In [1]: import numpy as np

In [2]: import numpy.linalg as la

In [3]: np.set_printoptions(precision=2, suppress=True, linewidth=140, legacy="1.25")

In [4]: M = np.load("block18.npy")

In [5]: M
Out[5]: 
array([[ -5.21,   4.87,  -0.61],
       [ -0.06,  -0.17,   2.14],
       [  1.16,  -2.16,  -1.1 ],
       [ -4.71,  -4.81,  -0.58],
       [ -0.52,   1.75,   0.97],
       [ -8.85,   4.88,  -0.91],
       [ 11.17,  -5.69,  -3.3 ],
       [ -6.63,   2.04,  -1.03],
       [ -8.92,  -2.33,  -0.16],
       [ -3.09,  -2.37,  -1.12],
       [  6.52,  -0.43,  -1.64],
       [ -2.01,  -2.36,   3.66],
       [ -0.93,  -1.84,   3.25],
       [  9.81,   0.37,  -2.74],
       [  5.01,   3.  ,   0.95],
       [  6.29,   1.52,   1.38],
       [ -0.51,  -3.75,  -4.1 ],
       [  8.9 ,  -5.51,  -5.3 ],
       [  0.62,   1.86,  -1.5 ],
       [ -5.44,  -0.14,  -0.68],
       [ -6.05,  -5.63,   0.16],
       [-12.6 ,   5.05,  -0.14],
       [  6.78,   1.15,  -4.49],
       [  6.64,  -3.35,  -1.25],
       [  5.63,  -0.03,  -1.47],
       [  0.87,  -0.77,  -1.2 ],
       [  2.39,  -0.23,   3.79],
       [ -3.79,  -2.81,  -2.36],
       [ -1.93,   5.28,  -1.55],
       [ -0.74,  -1.55,   0.7 ],
       [  0.46,   1.28,  -4.16],
       [ -3.64,   4.9 ,  -1.17],
       [ -6.23,  -2.63,  -1.74],
       [  4.4 ,  -5.82,  -0.06],
       [  8.83,   1.93,  -4.55],
       [ -5.27,   1.07,  -1.05],
       [  2.21,   4.03,   3.16],
       [  6.53,  -6.44,  -0.08],
       [  3.63,  -1.36,   2.63],
       [  0.22,  -2.07,  -7.52],
       [ -7.85,   1.16,   0.18],
       [ -3.62,   6.2 ,   1.9 ],
       [  1.18,   3.81,  -1.88],
       [ -4.22,   2.01,  -5.55]])

In [6]: Xc = M - M.mean(axis=0)

In [7]: left, sigma, VT = la.svd(Xc, full_matrices=False)

In [8]: np.round(Xc.mean(axis=0), 2) + 0
Out[8]: array([0., 0., 0.])

In [9]: np.abs(left[:, 0]).argmax()
Out[9]: 21

In [10]: (np.sign(left[:, 0]) == np.sign(left[0, 0])).astype(int)
Out[10]: array([1, 1, 0, 1, 1, 1, 0, 1, 1, 1, 0, 1, 1, 0, 0, 0, 0, 0, 0, 1, 1, 1, 0, 0, 0, 0, 0, 1, 1, 1, 0, 1, 1, 0, 0, 1, 0, 0, 0, 0, 1, 1, 0, 1])

In [11]: la.matrix_rank(Xc)
Out[11]: 3

In [12]: np.searchsorted(np.cumsum(sigma ** 2) / (sigma ** 2).sum(), 0.9) + 1
Out[12]: 3

In [13]: O, evecs = la.qr(M[:, :1])[0], la.qr(M[:, 1:])[0]

In [14]: sigma = la.svd(O.T @ evecs, compute_uv=False)

In [15]: sigma
Out[15]: array([0.32])

In [16]: np.degrees(np.arccos(sigma.clip(0, 1)))
Out[16]: array([71.05])

In [17]: cov = np.cov(M, rowvar=False)

In [18]: cov
Out[18]: 
array([[32.07, -5.7 , -2.66],
       [-5.7 , 11.53,  1.  ],
       [-2.66,  1.  ,  6.34]])

In [19]: np.polyfit(M[:, 0], M[:, 1], 1)
Out[19]: array([-0.18, -0.15])

In [20]: cov.shape
Out[20]: (3, 3)

In [21]: d = la.norm(M[:, None] - M[None], axis=-1)

In [22]: d[17].round(6).argsort(kind="stable")[:4]
Out[22]: array([17,  6, 23, 37])

In [23]: d[:5, :5]
Out[23]: 
array([[0.  , 7.71, 9.5 , 9.69, 5.85],
       [7.71, 0.  , 3.99, 7.11, 2.29],
       [9.5 , 3.99, 0.  , 6.46, 4.73],
       [9.69, 7.11, 6.46, 0.  , 7.94],
       [5.85, 2.29, 4.73, 7.94, 0.  ]])

In [24]: la.matrix_rank(d ** 2)
Out[24]: 5

In [25]: d.mean(axis=1).argmax()
Out[25]: 21

In [26]: vec = np.array([2, 2, 0])

In [27]: target = M @ vec

In [28]: np.round(la.solve(M.T @ M, M.T @ target), 2) + 0
Out[28]: array([2., 2., 0.])

In [29]: np.round(la.lstsq(M, target)[0], 2) + 0
Out[29]: array([2., 2., 0.])

In [30]: rng = np.random.default_rng(12755)

In [31]: target = target + 0.02 * rng.normal(size=44)

In [32]: target
Out[32]: 
array([ -0.72,  -0.47,  -2.01, -19.02,   2.45,  -7.94,  10.94,  -9.18, -22.47, -10.97,  12.17,  -8.75,  -5.55,  20.35,  16.02,  15.63,
        -8.51,   6.78,   4.95, -11.18, -23.36, -15.13,  15.88,   6.6 ,  11.2 ,   0.18,   4.36, -13.2 ,   6.69,  -4.57,   3.46,   2.51,
       -17.71,  -2.85,  21.52,  -8.4 ,  12.42,   0.18,   4.51,  -3.73, -13.35,   5.16,   9.97,  -4.43])

In [33]: b, *_ = la.lstsq(M, target)

In [34]: [round(float(la.norm(la.solve(M.T @ M + lam * np.eye(3), M.T @ target))), 2) for lam in (0, 1, 10, 100)]
Out[34]: [2.83, 2.82, 2.78, 2.39]

In [35]: round(la.norm(target - M @ b), 2)
Out[35]: 0.13

In [36]: b.round()
Out[36]: array([2., 2., 0.])

In [37]: feats = np.loadtxt("m.csv", delimiter=",")

In [38]: feats
Out[38]: 
array([[0.14, 0.14, 0.14, 0.14, 0.  , 0.  , 0.14, 0.14, 0.14, 0.  , 0.  ],
       [0.  , 0.25, 0.  , 0.  , 0.  , 0.  , 0.25, 0.25, 0.  , 0.  , 0.25],
       [0.  , 0.  , 0.5 , 0.  , 0.  , 0.25, 0.  , 0.  , 0.25, 0.  , 0.  ],
       [0.17, 0.  , 0.17, 0.33, 0.  , 0.17, 0.  , 0.  , 0.  , 0.  , 0.17],
       [0.  , 0.  , 0.  , 0.  , 1.  , 0.  , 0.  , 0.  , 0.  , 0.  , 0.  ],
       [0.  , 0.  , 0.2 , 0.2 , 0.2 , 0.2 , 0.  , 0.  , 0.  , 0.  , 0.2 ],
       [0.  , 0.  , 0.  , 0.  , 0.  , 0.  , 0.67, 0.  , 0.  , 0.  , 0.33],
       [0.25, 0.25, 0.  , 0.  , 0.  , 0.  , 0.  , 0.25, 0.  , 0.25, 0.  ],
       [0.  , 0.  , 0.  , 0.  , 0.  , 0.  , 0.  , 0.  , 0.33, 0.33, 0.33],
       [0.25, 0.  , 0.  , 0.25, 0.  , 0.  , 0.  , 0.  , 0.  , 0.25, 0.25],
       [0.33, 0.  , 0.  , 0.  , 0.  , 0.  , 0.  , 0.  , 0.  , 0.  , 0.67]])

In [39]: # rows and columns are dependent

In [40]: round(la.norm(feats), 2)
Out[40]: 2.03

In [41]: feats.shape
Out[41]: (11, 11)

In [42]: np.diff(feats, axis=0)
Out[42]: 
array([[-0.14,  0.11, -0.14, -0.14,  0.  ,  0.  ,  0.11,  0.11, -0.14,  0.  ,  0.25],
       [ 0.  , -0.25,  0.5 ,  0.  ,  0.  ,  0.25, -0.25, -0.25,  0.25,  0.  , -0.25],
       [ 0.17,  0.  , -0.33,  0.33,  0.  , -0.08,  0.  ,  0.  , -0.25,  0.  ,  0.17],
       [-0.17,  0.  , -0.17, -0.33,  1.  , -0.17,  0.  ,  0.  ,  0.  ,  0.  , -0.17],
       [ 0.  ,  0.  ,  0.2 ,  0.2 , -0.8 ,  0.2 ,  0.  ,  0.  ,  0.  ,  0.  ,  0.2 ],
       [ 0.  ,  0.  , -0.2 , -0.2 , -0.2 , -0.2 ,  0.67,  0.  ,  0.  ,  0.  ,  0.13],
       [ 0.25,  0.25,  0.  ,  0.  ,  0.  ,  0.  , -0.67,  0.25,  0.  ,  0.25, -0.33],
       [-0.25, -0.25,  0.  ,  0.  ,  0.  ,  0.  ,  0.  , -0.25,  0.33,  0.08,  0.33],
       [ 0.25,  0.  ,  0.  ,  0.25,  0.  ,  0.  ,  0.  ,  0.  , -0.33, -0.08, -0.08],
       [ 0.08,  0.  ,  0.  , -0.25,  0.  ,  0.  ,  0.  ,  0.  ,  0.  , -0.25,  0.42]])
